$ ipython --no-banner

In [1]: import numpy as np

In [2]: np.set_printoptions(precision=4, suppress=True, linewidth=160)

In [3]: X = np.load("case5.npy")

In [4]: X
Out[4]: 
array([[ 0.,  0.,  0.,  2., -1.],
       [ 0.,  0.,  3., -2., -2.],
       [ 0.,  3.,  0.,  0.,  0.],
       [ 2., -2.,  0.,  0.,  0.],
       [-1., -2.,  0.,  0.,  0.]])

In [5]: cov = X.T @ X

In [6]: np.round(np.linalg.eigvalsh(cov)[::-1], 4) + 0
Out[6]: array([17.3246, 17.3246,  4.6754,  4.6754,  0.    ])

In [7]: np.allclose(cov, cov.T)
Out[7]: True

In [8]: np.round(np.linalg.svd(X, compute_uv=False) ** 2, 4) + 0
Out[8]: array([17.3246, 17.3246,  4.6754,  4.6754,  0.    ])

In [9]: (X @ X.T).shape
Out[9]: (5, 5)

In [10]: np.trace(cov), (X ** 2).sum()
Out[10]: (np.float64(44.0), np.float64(44.0))

In [11]: np.diag(cov)
Out[11]: array([ 5., 17.,  9.,  8.,  5.])

In [12]: np.argsort(-np.linalg.norm(X, axis=0).round(6), kind="stable")[:3]
Out[12]: array([1, 2, 3])

In [13]: [round(float(x), 4) for x in np.linalg.svd(X, compute_uv=False)[:3]]
Out[13]: [4.1623, 4.1623, 2.1623]

In [14]: K = np.array([[0.2, 0.3, -0.5, 0.1],
    ...:     [0.2, 1.2, -0.2, 1.5],
    ...:     [-0.5, -0.1, 1.3, 0.1],
    ...:     [-0.4, -0.7, 1.8, 0.1],
    ...:     [1.2, -0.6, 0.6, 0.4],
    ...:     [-0.4, 0.3, 0.0, -2.7],
    ...:     [0.8, -1.9, -0.3, -1.4],
    ...:     [0.5, 0.3, 0.6, -0.8],
    ...:     [0.4, -0.5, 0.7, -0.7],
    ...:     [0.8, -0.5, -0.7, 1.6],
    ...:     [-1.3, -0.1, 0.1, 0.3]])

In [15]: rng = np.random.default_rng(560842)

In [16]: K[:, 0] = -3 * K[:, 2] + 0.05 * rng.normal(size=11)

In [17]: K
Out[17]: 
array([[ 1.4589,  0.3   , -0.5   ,  0.1   ],
       [ 0.625 ,  1.2   , -0.2   ,  1.5   ],
       [-3.9756, -0.1   ,  1.3   ,  0.1   ],
       [-5.4089, -0.7   ,  1.8   ,  0.1   ],
       [-1.7911, -0.6   ,  0.6   ,  0.4   ],
       [ 0.0054,  0.3   ,  0.    , -2.7   ],
       [ 0.863 , -1.9   , -0.3   , -1.4   ],
       [-1.7651,  0.3   ,  0.6   , -0.8   ],
       [-2.0376, -0.5   ,  0.7   , -0.7   ],
       [ 2.0328, -0.5   , -0.7   ,  1.6   ],
       [-0.3793, -0.1   ,  0.1   ,  0.3   ]])

In [18]: lab = K[:, 3] > np.median(K[:, 3])

In [19]: f = K[lab].mean(axis=0) - K[~lab].mean(axis=0)

In [20]: f
Out[20]: array([ 1.6733,  0.3286, -0.5643,  1.7071])

In [21]: np.argsort(-np.abs(f).round(6), kind="stable")
Out[21]: array([3, 0, 2, 1])

In [22]: round(float((((K - K.mean(axis=0)) @ f > 0) == lab).mean()), 4)
Out[22]: 0.7273

In [23]: lab.astype(int)
Out[23]: array([0, 1, 0, 0, 1, 0, 0, 0, 0, 1, 1])

In [24]: d = np.linalg.norm(K[:, None] - K[None], axis=-1)

In [25]: d[:5, :5]
Out[25]: 
array([[0.    , 1.8856, 5.7388, 7.3114, 3.5598],
       [1.8856, 0.    , 5.2024, 6.7807, 3.3056],
       [5.7388, 5.2024, 0.    , 1.6323, 2.3669],
       [7.3114, 6.7807, 1.6323, 0.    , 3.8248],
       [3.5598, 3.3056, 2.3669, 3.8248, 0.    ]])

In [26]: (d + 1e9 * np.eye(11)).round(6).argmin(axis=1)
Out[26]: array([9, 0, 3, 2, 8, 7, 5, 8, 7, 0, 4])

In [27]: d.shape
Out[27]: (11, 11)

In [28]: np.linalg.norm(K - K.mean(axis=0), axis=1)
Out[28]: array([2.5959, 2.7168, 3.201 , 4.7397, 1.1155, 2.7976, 2.844 , 1.2084, 1.3241, 3.6018, 0.7508])

In [29]: np.flatnonzero(d[4] < d.mean() / 2)
Out[29]: array([ 4,  7,  8, 10])

In [30]: d.mean(axis=1).argmax()
Out[30]: np.int64(3)

In [31]: data = np.load("a.npy")

In [32]: data
Out[32]: 
array([[ 5.9913,  5.9802, -4.0265, -2.0296],
       [ 6.0299,  5.9404, -4.0567, -2.024 ],
       [ 5.9405,  5.9844, -3.9827, -1.984 ],
       [ 5.9884,  5.962 , -4.0473, -2.0174],
       [ 5.9665,  6.002 , -3.9297, -1.9562],
       [ 5.9728,  6.0235, -3.916 , -2.003 ],
       [ 6.0221,  6.0352, -4.0317, -2.0656],
       [ 5.9353,  5.9848, -3.9984, -1.9774],
       [ 5.9408,  5.9767, -3.9389, -2.0043],
       [ 6.0498,  6.0145, -3.9109, -2.0012],
       [ 6.0452,  5.9917, -4.0642, -2.012 ],
       [ 6.0687,  6.0544, -3.958 , -1.9419],
       [ 5.9292,  5.9712, -4.0672, -1.96  ],
       [-4.031 ,  5.0419, -6.0078,  0.0102],
       [-4.0115,  4.996 , -6.0903,  0.0082],
       [-3.9556,  5.0702, -6.0122, -0.0002],
       [-3.9657,  4.9533, -6.0503, -0.0477],
       [-4.0001,  4.9792, -5.9554,  0.1118],
       [-4.0643,  5.1149, -6.0659, -0.0271],
       [-4.0272,  4.9377, -5.9795, -0.0328],
       [-4.0021,  4.9728, -5.9615,  0.0286],
       [-3.9773,  4.9355, -6.0483, -0.0904],
       [-4.0852,  5.0754, -6.1139, -0.0745],
       [-3.9754,  4.9662, -6.0527,  0.0947],
       [-4.0493,  4.9941, -5.8863,  0.0366],
       [-4.0037,  5.037 , -6.0549,  0.033 ],
       [-4.9843, -8.0765,  0.0398,  0.0438],
       [-4.9619, -8.0215,  0.0065,  0.0214],
       [-5.0072, -7.993 , -0.0368,  0.0062],
       [-5.0464, -7.9931, -0.0305, -0.0446],
       [-5.0027, -7.9597, -0.0188, -0.0703],
       [-4.9303, -8.0004,  0.0202,  0.0616],
       [-5.0061, -8.0128, -0.0184,  0.0453],
       [-4.9979, -7.9802,  0.0381, -0.0799],
       [-5.0401, -8.0134,  0.0692,  0.0128],
       [-4.9817, -7.9637,  0.0354, -0.0052],
       [-5.0141, -7.8892,  0.0108, -0.028 ],
       [-4.9825, -8.0639,  0.0531,  0.1429],
       [-4.9378, -7.9922, -0.0604,  0.0216]])

In [33]: A2 = np.c_[data[:, :1] @ np.array([[1]]), np.array([-3, 4, -2, -5, -2, -4, -3, -4, -3, -2, 1, 0, 0, -3, -1, -4, 1, -3, 0, -5, -4, 1, 5, -3, -3, -3, -3, 4, 4, 1, -2, 0, -4, 3, -4, 0, 1, 4, 1])]

In [34]: A2
Out[34]: 
array([[ 5.9913, -3.    ],
       [ 6.0299,  4.    ],
       [ 5.9405, -2.    ],
       [ 5.9884, -5.    ],
       [ 5.9665, -2.    ],
       [ 5.9728, -4.    ],
       [ 6.0221, -3.    ],
       [ 5.9353, -4.    ],
       [ 5.9408, -3.    ],
       [ 6.0498, -2.    ],
       [ 6.0452,  1.    ],
       [ 6.0687,  0.    ],
       [ 5.9292,  0.    ],
       [-4.031 , -3.    ],
       [-4.0115, -1.    ],
       [-3.9556, -4.    ],
       [-3.9657,  1.    ],
       [-4.0001, -3.    ],
       [-4.0643,  0.    ],
       [-4.0272, -5.    ],
       [-4.0021, -4.    ],
       [-3.9773,  1.    ],
       [-4.0852,  5.    ],
       [-3.9754, -3.    ],
       [-4.0493, -3.    ],
       [-4.0037, -3.    ],
       [-4.9843, -3.    ],
       [-4.9619,  4.    ],
       [-5.0072,  4.    ],
       [-5.0464,  1.    ],
       [-5.0027, -2.    ],
       [-4.9303,  0.    ],
       [-5.0061, -4.    ],
       [-4.9979,  3.    ],
       [-5.0401, -4.    ],
       [-4.9817,  0.    ],
       [-5.0141,  1.    ],
       [-4.9825,  4.    ],
       [-4.9378,  1.    ]])

In [35]: np.linalg.matrix_rank(np.c_[data, A2])
Out[35]: np.int64(5)

In [36]: np.round(np.linalg.norm(A2 - data @ np.linalg.lstsq(data, A2)[0], axis=0), 4) + 0
Out[36]: array([ 0.    , 16.4117])
